In [1]: import numpy as np

In [2]: np.set_printoptions(precision=2, suppress=True, linewidth=160, legacy="1.25")

In [3]: rnd = lambda a: np.round(a, 2) + 0

In [4]: W0 = np.load("sample2.npy")

In [5]: W0
Out[5]: 
array([[-2.61,  1.58, -4.42, -5.53],
       [-0.99, -0.01,  0.34, -1.49],
       [ 1.  , -0.59,  1.8 ,  2.13],
       [ 2.71, -1.13,  2.37,  5.19],
       [-0.1 , -0.94,  2.61,  0.87],
       [ 1.38, -0.37,  1.22,  2.43],
       [-3.56,  2.67, -7.2 , -7.78],
       [-0.33, -0.86,  2.19,  0.21],
       [ 0.28,  0.83, -1.94, -0.2 ],
       [-2.22,  3.03, -6.52, -5.91],
       [ 0.47, -0.55,  1.02,  1.18],
       [-0.03, -0.18, -0.19,  0.24],
       [-1.83,  0.73, -1.43, -3.36],
       [ 1.46, -1.39,  3.29,  3.47],
       [ 0.85,  0.21, -0.38,  1.16],
       [ 1.66, -0.57,  1.79,  3.3 ],
       [-2.57,  1.76, -3.74, -5.5 ],
       [-0.91, -0.1 ,  0.08, -1.26],
       [ 0.29, -0.11, -0.15,  0.55],
       [-0.61,  1.24, -2.  , -1.93],
       [ 1.87, -0.81,  2.36,  3.66],
       [-0.7 ,  0.62, -1.47, -1.71],
       [-0.49,  0.47, -0.17, -1.2 ],
       [ 0.5 , -1.64,  2.84,  2.17],
       [-3.05,  1.67, -4.62, -6.2 ],
       [-4.64,  1.55, -4.42, -8.54],
       [-0.77,  0.2 , -0.8 , -1.34],
       [-1.47,  0.44, -1.23, -2.64]])

In [6]: labels = W0[:, 0] > np.median(W0[:, 0])

In [7]: f = W0[labels].mean(axis=0) - W0[~labels].mean(axis=0)

In [8]: ((W0 - W0.mean(axis=0)) @ f > 0).astype(int)
Out[8]: array([0, 1, 1, 1, 1, 1, 0, 1, 1, 0, 1, 1, 0, 1, 1, 1, 0, 1, 1, 0, 1, 0, 1, 1, 0, 0, 0, 0])

In [9]: rnd(f)
Out[9]: array([ 2.74, -1.71,  4.03,  5.77])

In [10]: rnd((((W0 - W0.mean(axis=0)) @ f > 0) == labels).mean())
Out[10]: 0.89

In [11]: mat = np.array([[-1.34, -0.32, 3.8, 0.14, -2.38, -0.45, -0.84, -0.16],
    ...:     [1.63, -0.66, -1.4, 0.52, 1.36, -0.8, 0.78, 0.27],
    ...:     [0.53, 0.22, 2.1, -0.52, 4.02, -0.65, -0.3, 2.53],
    ...:     [1.75, 0.14, -5.46, 0.14, 1.68, 0.56, 1.26, -0.63],
    ...:     [1.76, -1.64, -1.35, 1.45, -1.92, -1.4, 1.08, -1.35],
    ...:     [-0.84, 0.32, 1.22, -0.3, -0.4, 0.28, -0.48, 0.14],
    ...:     [0.11, -0.06, -1.54, 0.2, -1.06, 0.29, 0.3, -0.93]])

In [12]: mat
Out[12]: 
array([[-1.34, -0.32,  3.8 ,  0.14, -2.38, -0.45, -0.84, -0.16],
       [ 1.63, -0.66, -1.4 ,  0.52,  1.36, -0.8 ,  0.78,  0.27],
       [ 0.53,  0.22,  2.1 , -0.52,  4.02, -0.65, -0.3 ,  2.53],
       [ 1.75,  0.14, -5.46,  0.14,  1.68,  0.56,  1.26, -0.63],
       [ 1.76, -1.64, -1.35,  1.45, -1.92, -1.4 ,  1.08, -1.35],
       [-0.84,  0.32,  1.22, -0.3 , -0.4 ,  0.28, -0.48,  0.14],
       [ 0.11, -0.06, -1.54,  0.2 , -1.06,  0.29,  0.3 , -0.93]])

In [13]: # rows and columns are dependent

In [14]: left, sv, vt = np.linalg.svd(mat)

In [15]: V = vt[:(sv > 1e-8).sum()]

In [16]: rng = np.random.default_rng(837)

In [17]: x0 = mat[0] + 4 * mat[4] + rng.integers(2) * np.eye(8)[2]

In [18]: rnd(x0)
Out[18]: array([  5.7 ,  -6.88,  -1.6 ,   5.94, -10.06,  -6.05,   3.48,  -5.56])

In [19]: rnd(V.T @ V)
Out[19]: 
array([[ 0.38, -0.23, -0.15,  0.18,  0.15, -0.27,  0.17,  0.03],
       [-0.23,  0.23, -0.07, -0.17,  0.1 ,  0.25, -0.1 ,  0.04],
       [-0.15, -0.07,  0.86,  0.01, -0.06, -0.18, -0.16,  0.19],
       [ 0.18, -0.17,  0.01,  0.14, -0.11, -0.18,  0.09, -0.06],
       [ 0.15,  0.1 , -0.06, -0.11,  0.77,  0.  ,  0.01,  0.36],
       [-0.27,  0.25, -0.18, -0.18,  0.  ,  0.31, -0.1 , -0.04],
       [ 0.17, -0.1 , -0.16,  0.09,  0.01, -0.1 ,  0.09, -0.04],
       [ 0.03,  0.04,  0.19, -0.06,  0.36, -0.04, -0.04,  0.23]])

In [20]: Y = mat + rng.integers(-2, 3, (7, 3)) @ rng.integers(-2, 3, (3, 8))

In [21]: rnd(Y)
Out[21]: 
array([[ 0.66,  2.68,  1.8 ,  5.14, -7.38, -2.45, -1.84,  2.84],
       [-8.37, -0.66, -3.4 , -3.48,  2.36, -2.8 , -0.22,  0.27],
       [ 8.53,  0.22,  4.1 ,  3.48,  2.02,  0.35, -0.3 ,  3.53],
       [-8.25, -1.86, -5.46, -5.86,  4.68, -0.44,  0.26, -1.63],
       [ 5.76,  1.36, -5.35,  2.45,  0.08,  0.6 ,  5.08, -4.35],
       [ 3.16,  5.32, -4.78,  2.7 , -0.4 ,  1.28,  3.52, -1.86],
       [-3.89,  0.94, -3.54, -0.8 , -1.06, -0.71,  0.3 , -0.93]])

In [22]: np.abs(Y - mat).sum(axis=1)
Out[22]: array([23., 20., 18., 24., 23., 25.,  9.])

In [23]: rnd(np.linalg.svd(Y - mat, compute_uv=False))
Out[23]: array([21.14, 11.48,  8.68,  0.  ,  0.  ,  0.  ,  0.  ])

In [24]: rnd(np.trace(np.linalg.pinv(mat) @ mat))
Out[24]: 3.0

In [25]: A = np.load("block7.npy")

In [26]: A
Out[26]: 
array([[ 0, -3, -3,  0,  1,  2,  1,  0, -3],
       [ 3,  0,  0,  0, -3,  1, -3, -3, -1],
       [ 3,  0,  0,  0,  1, -2,  0,  0,  1],
       [ 0,  0,  0,  0,  1, -2, -1,  0,  0],
       [-1,  3, -1, -1,  0,  1, -1,  0,  0],
       [-2, -1,  2,  2, -1,  0,  1,  1,  1],
       [-1,  3,  0,  1,  1, -1,  0,  2,  0],
       [ 0,  3,  0,  0,  0, -1, -2,  0,  0],
       [ 3,  1, -1,  0,  0, -1,  0,  0,  0]])

In [27]: # rank 8

In [28]: Y = A + rng.integers(-2, 3, (9, 8)) @ rng.integers(-2, 3, (8, 9))

In [29]: Y
Out[29]: 
array([[  2, -13, -10,   7,   4,   1,  -1,  11, -11],
       [ 13,   4,   6,  -7,  -2,  11,   5, -16,   8],
       [  9,   0,   1,  -5,  -1,   4,  -1,  -4,   3],
       [  3,  -8,  -3,  -8,   1,   5,  -2,   3,  -4],
       [  3,  11,   9,   5,   2,   3,   0, -12,  12],
       [ -2,   3,  14,   4,   6,  -2,  -1,  -3,  10],
       [-11,   3,  -4,  11,  -6, -16, -13,  11,  -6],
       [ -3,  10,  -1,   9,  -8,  -9, -10,   0,   0],
       [  6,   1,   2,  -6,   6,   7,  12,  -4,   3]])

In [30]: rnd(np.linalg.svd(Y - A, compute_uv=False))
Out[30]: array([46.79, 31.56, 14.69, 10.72,  9.81,  2.37,  1.98,  1.09,  0.  ])

In [31]: np.abs(Y - A).sum(axis=1)
Out[31]: array([51, 68, 27, 37, 57, 42, 74, 44, 45])

In [32]: Y - A
Out[32]: 
array([[  2, -10,  -7,   7,   3,  -1,  -2,  11,  -8],
       [ 10,   4,   6,  -7,   1,  10,   8, -13,   9],
       [  6,   0,   1,  -5,  -2,   6,  -1,  -4,   2],
       [  3,  -8,  -3,  -8,   0,   7,  -1,   3,  -4],
       [  4,   8,  10,   6,   2,   2,   1, -12,  12],
       [  0,   4,  12,   2,   7,  -2,  -2,  -4,   9],
       [-10,   0,  -4,  10,  -7, -15, -13,   9,  -6],
       [ -3,   7,  -1,   9,  -8,  -8,  -8,   0,   0],
       [  3,   0,   3,  -6,   6,   8,  12,  -4,   3]])

In [33]: rnd(np.sort(np.abs(np.linalg.eigvals(A))))
Out[33]: array([0.  , 0.44, 0.44, 2.31, 2.31, 5.04, 5.04, 7.22, 7.22])

In [34]: np.allclose(A @ A.T, A.T @ A)
Out[34]: True

In [35]: A @ A
Out[35]: 
array([[-33,   1,   6,   4,   5,   6,  10,  13,   2],
       [  1, -38,  -3,   2,  -1,  10,  13,  -5,  -8],
       [  6,  -3, -15,  -5,   5,   6,   0,  -2, -11],
       [  4,   2,  -5,  -6,   1,   2,  -3,  -4,  -2],
       [  5,  -1,   5,   1, -14,   6,  -8, -10,   0],
       [  6,  10,   6,   2,   6, -17,  -2,   5,   9],
       [ 10,  13,   0,  -3,  -8,  -2, -17, -10,  -1],
       [ 13,  -5,  -2,  -4, -10,   5, -10, -14,  -4],
       [  2,  -8, -11,  -2,   0,   9,  -1,  -4, -12]])

In [36]: (A - A.T) / 2
Out[36]: 
array([[ 0., -3., -3.,  0.,  1.,  2.,  1.,  0., -3.],
       [ 3.,  0.,  0.,  0., -3.,  1., -3., -3., -1.],
       [ 3.,  0.,  0.,  0.,  1., -2.,  0.,  0.,  1.],
       [ 0.,  0.,  0.,  0.,  1., -2., -1.,  0.,  0.],
       [-1.,  3., -1., -1.,  0.,  1., -1.,  0.,  0.],
       [-2., -1.,  2.,  2., -1.,  0.,  1.,  1.,  1.],
       [-1.,  3.,  0.,  1.,  1., -1.,  0.,  2.,  0.],
       [ 0.,  3.,  0.,  0.,  0., -1., -2.,  0.,  0.],
       [ 3.,  1., -1.,  0.,  0., -1.,  0.,  0.,  0.]])

In [37]: np.allclose(A, A.T)
Out[37]: False

In [38]: rnd(np.abs(np.linalg.eigvals(A)).max())
Out[38]: 7.22

In [39]: rnd(np.linalg.det(A))
Out[39]: 0.0
